In [1]: import numpy as np

In [2]: np.set_printoptions(precision=2, suppress=True, linewidth=200)

In [3]: def rd(a):
   ...:     return np.round(a, 2) + 0
   ...: 

In [4]: data = np.loadtxt("sample15.csv", delimiter=",")

In [5]: data
Out[5]: 
array([[  5.,   4.,   4.],
       [  3.,   3.,   3.],
       [  3.,   8.,   1.],
       [  0.,  12.,  -2.],
       [  5.,  12.,  -7.],
       [ 10.,  15., -11.],
       [ 14.,  16.,  -7.],
       [ 16.,  14.,  -6.],
       [ 20.,  12.,  -7.],
       [ 18.,  10.,  -8.],
       [ 14.,  11.,  -9.],
       [ 14.,  11., -14.],
       [  9.,   9., -16.],
       [  9.,   8., -13.],
       [ 12.,  10., -16.],
       [ 12.,   6., -20.],
       [ 16.,   7., -21.],
       [ 19.,   3., -23.]])

In [6]: Xs = data - data.mean(axis=0)

In [7]: U, sigma, Vh = np.linalg.svd(Xs, full_matrices=False)

In [8]: print(np.linalg.matrix_rank(Xs))
3

In [9]: rd(Xs.mean(axis=0))
Out[9]: array([0., 0., 0.])

In [10]: rd(np.abs(Vh[-1]))
Out[10]: array([0.49, 0.82, 0.3 ])

In [11]: rd(sigma ** 2 / (sigma ** 2).sum())
Out[11]: array([0.71, 0.19, 0.11])

In [12]: P = data @ np.linalg.solve(data.T @ data, data.T)

In [13]: rd(np.diag(P))
Out[13]: array([0.11, 0.05, 0.08, 0.29, 0.17, 0.18, 0.17, 0.18, 0.3 , 0.21, 0.08, 0.08, 0.15, 0.08, 0.11, 0.19, 0.19, 0.38])

In [14]: np.allclose(P @ P, P)
Out[14]: True

In [15]: F = np.loadtxt("test0.csv", delimiter=",")

In [16]: F
Out[16]: 
array([[ 1., -1.,  1., -1.,  1., -1.,  1., -1.],
       [ 1., -1.,  1., -1., -1.,  1., -1.,  1.],
       [ 1., -1., -1.,  1.,  1., -1., -1.,  1.]])

In [17]: def softmax(z):
    ...:     e = np.exp(z - z.max(axis=-1, keepdims=True))
    ...:     return e / e.sum(axis=-1, keepdims=True)
    ...: 

In [18]: print(rd(softmax(F).sum(axis=1)))
[1. 1. 1.]

In [19]: rd(softmax(F[2] + 4))
Out[19]: array([0.22, 0.03, 0.03, 0.22, 0.22, 0.03, 0.03, 0.22])

In [20]: rd(softmax(F[2]))
Out[20]: array([0.22, 0.03, 0.03, 0.22, 0.22, 0.03, 0.03, 0.22])

In [21]: scores = F @ F.T / np.sqrt(8)

In [22]: softmax(scores).round(6).argmax(axis=1)
Out[22]: array([0, 1, 2])

In [23]: rd(softmax(scores))
Out[23]: 
array([[0.89, 0.05, 0.05],
       [0.05, 0.89, 0.05],
       [0.05, 0.05, 0.89]])

In [24]: F.reshape(2, -1)
Out[24]: 
array([[ 1., -1.,  1., -1.,  1., -1.,  1., -1.,  1., -1.,  1., -1.],
       [-1.,  1., -1.,  1.,  1., -1., -1.,  1.,  1., -1., -1.,  1.]])

In [25]: F.reshape(-1, 2)
Out[25]: 
array([[ 1., -1.],
       [ 1., -1.],
       [ 1., -1.],
       [ 1., -1.],
       [ 1., -1.],
       [ 1., -1.],
       [-1.,  1.],
       [-1.,  1.],
       [ 1., -1.],
       [-1.,  1.],
       [ 1., -1.],
       [-1.,  1.]])

In [26]: blk = F.reshape(3, 2, -1)

In [27]: blk.shape
Out[27]: (3, 2, 4)

In [28]: print(blk.sum(axis=1))
[[ 2. -2.  2. -2.]
 [ 0.  0.  0.  0.]
 [ 2. -2. -2.  2.]]

In [29]: np.swapaxes(blk, 1, 2)[1]
Out[29]: 
array([[ 1., -1.],
       [-1.,  1.],
       [ 1., -1.],
       [-1.,  1.]])

In [30]: rng = np.random.default_rng(45816)

In [31]: Y = F + rng.integers(-2, 3, (3, 1)) @ rng.integers(-2, 3, (1, 8))

In [32]: Y
Out[32]: 
array([[ 1., -1.,  1., -1.,  1., -1.,  1., -1.],
       [-1., -3.,  0., -1.,  0.,  2., -1.,  1.],
       [-1., -3., -2.,  1.,  2.,  0., -1.,  1.]])

In [33]: np.linalg.matrix_rank(Y - F, tol=1e-8)
Out[33]: np.int64(1)

In [34]: rd(np.linalg.norm(Y) ** 2 / np.linalg.norm(Y, 2) ** 2)
Out[34]: np.float64(1.52)

In [35]: np.linalg.norm(Y, axis=1).argmax()
Out[35]: np.int64(2)

In [36]: rd(np.linalg.norm(Y, 2))
Out[36]: np.float64(5.5)

In [37]: Y[0] @ Y[2]
Out[37]: np.float64(-1.0)

In [38]: rd(np.linalg.norm(Y, "nuc"))
Out[38]: np.float64(11.11)

In [39]: rd(np.linalg.norm(Y, axis=1))
Out[39]: array([2.83, 4.12, 4.58])

In [40]: rd(np.linalg.norm(Y[0], 1)), rd(np.linalg.norm(Y[0], np.inf))
Out[40]: (np.float64(8.0), np.float64(1.0))

In [41]: rd(np.linalg.norm(Y, axis=0))
Out[41]: array([1.73, 4.36, 2.24, 1.73, 2.24, 2.24, 1.73, 1.73])

In [42]: J = np.loadtxt("m.csv", delimiter=",")

In [43]: J
Out[43]: 
array([[0., 0.],
       [3., 3.]])

In [44]: # rows and columns are dependent

In [45]: np.allclose(J, J.T)
Out[45]: False

In [46]: np.linalg.determinant(J)
Traceback (most recent call last):
  Cell In[46], line 1
    np.linalg.determinant(J)
AttributeError: module 'numpy.linalg' has no attribute 'determinant'


In [47]: rd(np.linalg.det(J))
Out[47]: np.float64(0.0)
